% ipython --no-banner

In [1]: import numpy as np

In [2]: np.set_printoptions(precision=4, suppress=True, linewidth=120, sign=" ")

In [3]: rng = np.random.default_rng(34)

In [4]: z = rng.integers(0, 2, 12)

In [5]: K = (z[:, None] == z) * -2 + np.eye(12)

In [6]: K
Out[6]: 
array([[-1., -2., -2.,  0., -2., -2., -2.,  0., -2., -2., -2.,  0.],
       [-2., -1., -2.,  0., -2., -2., -2.,  0., -2., -2., -2.,  0.],
       [-2., -2., -1.,  0., -2., -2., -2.,  0., -2., -2., -2.,  0.],
       [ 0.,  0.,  0., -1.,  0.,  0.,  0., -2.,  0.,  0.,  0., -2.],
       [-2., -2., -2.,  0., -1., -2., -2.,  0., -2., -2., -2.,  0.],
       [-2., -2., -2.,  0., -2., -1., -2.,  0., -2., -2., -2.,  0.],
       [-2., -2., -2.,  0., -2., -2., -1.,  0., -2., -2., -2.,  0.],
       [ 0.,  0.,  0., -2.,  0.,  0.,  0., -1.,  0.,  0.,  0., -2.],
       [-2., -2., -2.,  0., -2., -2., -2.,  0., -1., -2., -2.,  0.],
       [-2., -2., -2.,  0., -2., -2., -2.,  0., -2., -1., -2.,  0.],
       [-2., -2., -2.,  0., -2., -2., -2.,  0., -2., -2., -1.,  0.],
       [ 0.,  0.,  0., -2.,  0.,  0.,  0., -2.,  0.,  0.,  0., -1.]])

In [7]: print(np.all(np.linalg.eigvalsh(K) > 0))
False

In [8]: print([round(float(np.linalg.det(K[:i, :i])), 2) + 0 for i in range(1, 13)])
[-1.0, -3.0, -5.0, 5.0, 7.0, 9.0, 11.0, 33.0, 39.0, 45.0, 51.0, 85.0]

In [9]: vec = np.array([-2, -1, 2, -2, -1, 2, -1, 0, 2, 0, 1, 1])

In [10]: K @ (2 * vec)
Out[10]: array([-12., -10.,  -4.,   0., -10.,  -4., -10.,   4.,  -4.,  -8.,  -6.,   6.])

In [11]: np.linalg.norm(K @ vec) <= np.linalg.norm(K, 2) * np.linalg.norm(vec) + 1e-9
Out[11]: np.True_

In [12]: np.flatnonzero(np.linalg.matrix_power((K != 0) + (K.T != 0) + np.eye(12), 12)[7])
Out[12]: array([  3,   7,  11])

In [13]: print(round(float(np.linalg.det(K)), 4))
85.0

In [14]: w, evecs = np.linalg.eigvalsh(K)
Traceback (most recent call last):
  Cell In[14], line 1
    w, evecs = np.linalg.eigvalsh(K)
ValueError: too many values to unpack (expected 2)


In [15]: w, evecs = np.linalg.eigh(K)

In [16]: np.linalg.eigvalsh(K + -3 * np.eye(12))
Out[16]: array([-20.,  -8.,  -2.,  -2.,  -2.,  -2.,  -2.,  -2.,  -2.,  -2.,  -2.,  -2.])

In [17]: np.unique(w.round(6) + 0, return_counts=True)[1]
Out[17]: array([  1,   1,  10])

In [18]: print(np.round(evecs.T @ evecs, 4) + 0)
[[ 1.  0.  0.  0.  0.  0.  0.  0.  0.  0.  0.  0.]
 [ 0.  1.  0.  0.  0.  0.  0.  0.  0.  0.  0.  0.]
 [ 0.  0.  1.  0.  0.  0.  0.  0.  0.  0.  0.  0.]
 [ 0.  0.  0.  1.  0.  0.  0.  0.  0.  0.  0.  0.]
 [ 0.  0.  0.  0.  1.  0.  0.  0.  0.  0.  0.  0.]
 [ 0.  0.  0.  0.  0.  1.  0.  0.  0.  0.  0.  0.]
 [ 0.  0.  0.  0.  0.  0.  1.  0.  0.  0.  0.  0.]
 [ 0.  0.  0.  0.  0.  0.  0.  1.  0.  0.  0.  0.]
 [ 0.  0.  0.  0.  0.  0.  0.  0.  1.  0.  0.  0.]
 [ 0.  0.  0.  0.  0.  0.  0.  0.  0.  1.  0.  0.]
 [ 0.  0.  0.  0.  0.  0.  0.  0.  0.  0.  1.  0.]
 [ 0.  0.  0.  0.  0.  0.  0.  0.  0.  0.  0.  1.]]

In [19]: (w > 1e-8).sum(), (w < -1e-8).sum()
Out[19]: (np.int64(10), np.int64(2))

In [20]: np.round(evecs @ np.diag(w) @ evecs.T, 4) + 0
Out[20]: 
array([[-1., -2., -2.,  0., -2., -2., -2.,  0., -2., -2., -2.,  0.],
       [-2., -1., -2.,  0., -2., -2., -2.,  0., -2., -2., -2.,  0.],
       [-2., -2., -1.,  0., -2., -2., -2.,  0., -2., -2., -2.,  0.],
       [ 0.,  0.,  0., -1.,  0.,  0.,  0., -2.,  0.,  0.,  0., -2.],
       [-2., -2., -2.,  0., -1., -2., -2.,  0., -2., -2., -2.,  0.],
       [-2., -2., -2.,  0., -2., -1., -2.,  0., -2., -2., -2.,  0.],
       [-2., -2., -2.,  0., -2., -2., -1.,  0., -2., -2., -2.,  0.],
       [ 0.,  0.,  0., -2.,  0.,  0.,  0., -1.,  0.,  0.,  0., -2.],
       [-2., -2., -2.,  0., -2., -2., -2.,  0., -1., -2., -2.,  0.],
       [-2., -2., -2.,  0., -2., -2., -2.,  0., -2., -1., -2.,  0.],
       [-2., -2., -2.,  0., -2., -2., -2.,  0., -2., -2., -1.,  0.],
       [ 0.,  0.,  0., -2.,  0.,  0.,  0., -2.,  0.,  0.,  0., -1.]])
